$ ipython --no-banner

In [1]: import numpy as np

In [2]: from numpy import linalg as LA

In [3]: np.set_printoptions(precision=2, suppress=True, linewidth=100)

In [4]: W0 = np.load("arr.npy")

In [5]: W0
Out[5]: 
array([[-3.06, -4.02, -5.  ],
       [-3.03, -3.91, -5.04],
       [-2.97, -3.99, -5.  ],
       [-2.99, -3.98, -4.98],
       [-1.02,  4.05,  0.97],
       [-0.97,  4.  ,  0.97],
       [-1.01,  4.11,  0.97],
       [-0.96,  4.03,  0.98],
       [ 3.09,  1.92, -4.96],
       [ 3.02,  2.02, -4.99],
       [ 2.94,  1.93, -5.04],
       [ 3.02,  1.96, -4.96]])

In [6]: d = LA.norm(W0[:, None] - W0[None], axis=-1)

In [7]: d[2]
Out[7]: array([ 0.09,  0.11,  0.  ,  0.03, 10.2 , 10.17, 10.25, 10.2 ,  8.46,  8.49,  8.37,  8.44])

In [8]: d[2].round(6).argsort(kind="stable")[:4]
Out[8]: array([2, 3, 0, 1])

In [9]: d.mean(axis=1).argmax()
Out[9]: np.int64(0)

In [10]: LA.norm(W0, axis=1)
Out[10]: array([7.11, 7.06, 7.05, 7.04, 4.29, 4.23, 4.34, 4.26, 6.15, 6.17, 6.15, 6.13])

In [11]: np.unravel_index(d.round(6).argmax(), d.shape)
Out[11]: (np.int64(0), np.int64(6))

In [12]: LA.norm(W0 - W0.mean(axis=0), axis=1)
Out[12]: array([5.79, 5.7 , 5.72, 5.72, 5.26, 5.22, 5.3 , 5.25, 4.13, 4.12, 4.05, 4.08])

In [13]: d[:5, :5]
Out[13]: 
array([[ 0.  ,  0.12,  0.09,  0.08, 10.24],
       [ 0.12,  0.  ,  0.11,  0.1 , 10.17],
       [ 0.09,  0.11,  0.  ,  0.03, 10.2 ],
       [ 0.08,  0.1 ,  0.03,  0.  , 10.19],
       [10.24, 10.17, 10.2 , 10.19,  0.  ]])
